$ python3 -q
>>> import numpy as np
>>> np.set_printoptions(precision=2, suppress=True, linewidth=200)
>>> mat = np.loadtxt("mat.csv", delimiter=",")
>>> mat
array([[-0.8 ,  0.9 ,  0.9 ,  0.8 , -2.7 ],
       [ 0.6 , -0.7 , -0.4 , -1.3 ,  1.19],
       [-3.9 , -2.3 , -0.6 , -1.  ,  1.8 ],
       [-0.2 ,  0.7 , -0.8 ,  0.8 ,  2.41],
       [-0.4 ,  2.1 , -1.2 , -0.1 ,  3.6 ],
       [-0.8 , -0.2 ,  1.6 , -0.1 , -4.81],
       [ 0.1 , -0.5 ,  0.4 , -0.2 , -1.21],
       [ 0.2 ,  0.1 , -1.4 , -1.6 ,  4.19],
       [-0.4 , -0.4 , -0.4 ,  1.3 ,  1.2 ],
       [-1.7 , -0.6 ,  0.3 ,  0.6 , -0.91],
       [ 0.4 , -0.1 , -1.1 , -0.2 ,  3.3 ],
       [-0.1 , -2.1 , -1.  ,  1.6 ,  2.99],
       [-0.7 ,  0.2 ,  0.9 , -0.7 , -2.73],
       [-1.1 , -1.3 , -2.2 , -0.3 ,  6.6 ],
       [-1.6 , -1.4 , -1.9 ,  1.  ,  5.72],
       [ 0.4 ,  0.1 , -1.3 ,  0.4 ,  3.9 ],
       [-1.  , -1.6 , -0.4 ,  0.7 ,  1.21],
       [ 0.1 ,  1.2 ,  0.5 ,  0.6 , -1.48],
       [ 1.6 , -0.1 ,  0.2 , -1.1 , -0.63],
       [ 0.  , -0.4 , -0.6 , -0.4 ,  1.81],
       [ 0.  , -0.6 , -0.5 ,  1.5 ,  1.49],
       [-1.3 , -0.7 ,  0.4 , -0.1 , -1.22],
       [-0.5 , -0.9 ,  0.  ,  0.7 ,  0.  ],
       [-1.  , -1.9 ,  0.4 ,  1.2 , -1.22],
       [ 0.4 ,  0.4 ,  0.3 , -0.3 , -0.91],
       [ 0.  ,  0.9 ,  1.3 ,  0.6 , -3.93],
       [-0.3 ,  1.6 ,  0.  ,  0.  ,  0.02],
       [-1.5 , -1.  ,  1.4 ,  0.5 , -4.19],
       [-0.7 ,  0.1 ,  0.7 , -0.2 , -2.1 ],
       [ 0.7 ,  0.4 ,  1.4 , -0.6 , -4.19],
       [ 0.  , -0.5 ,  0.7 , -0.3 , -2.08],
       [-0.6 ,  0.  , -1.3 , -2.3 ,  3.87],
       [ 0.3 , -0.5 , -0.3 , -0.6 ,  0.89],
       [ 2.5 , -0.6 ,  0.9 , -1.3 , -2.69],
       [-1.8 , -0.8 , -0.5 , -0.2 ,  1.5 ],
       [-0.1 ,  0.6 ,  0.6 ,  0.8 , -1.82],
       [ 1.8 , -0.3 ,  1.1 ,  2.1 , -3.29],
       [-0.5 ,  0.3 ,  0.2 ,  0.1 , -0.61],
       [ 0.  , -0.7 , -1.6 ,  0.5 ,  4.82],
       [-0.4 , -1.9 ,  0.6 ,  0.4 , -1.82],
       [ 0.  ,  0.4 , -0.3 ,  0.6 ,  0.88],
       [-1.2 , -0.5 ,  0.3 ,  0.9 , -0.92],
       [-1.2 , -0.3 , -0.9 , -1.1 ,  2.72],
       [-0.2 , -0.8 ,  1.  , -1.4 , -3.02],
       [-0.5 ,  0.5 ,  1.4 ,  0.9 , -4.25],
       [-0.9 , -0.1 ,  1.1 ,  1.7 , -3.26],
       [ 0.3 ,  0.2 ,  0.1 ,  0.7 , -0.3 ],
       [-0.2 , -0.1 ,  0.4 ,  1.1 , -1.2 ],
       [ 0.4 , -0.5 ,  0.4 , -1.  , -1.22]])
>>> D = np.linalg.norm(mat[:, None] - mat[None], axis=-1)
>>> np.unravel_index(D.round(6).argmax(), D.shape)
(np.int64(5), np.int64(13))
>>> np.linalg.matrix_rank(D ** 2)
np.int64(7)
>>> D.shape
(49, 49)
>>> (D + 1e9 * np.eye(49)).round(6).argmin(axis=1)
array([35, 32, 34, 40,  3, 27, 48, 31, 20, 41, 15, 20, 28, 14, 13, 10,  8, 35, 48, 32,  8,  9, 41, 39,  6, 44, 37,  5, 12, 25, 28,  7,  1, 18, 16, 17, 25, 24, 15, 23,  8,  9, 19, 12, 25,  0, 37, 35,
        6])
>>> D[:5, :5]
array([[0.  , 5.07, 6.75, 5.42, 6.82],
       [5.07, 0.  , 4.83, 2.94, 4.09],
       [6.75, 4.83, 0.  , 5.13, 6.  ],
       [5.42, 2.94, 5.13, 0.  , 2.09],
       [6.82, 4.09, 6.  , 2.09, 0.  ]])
>>> D.mean(axis=1).argmax()
np.int64(13)
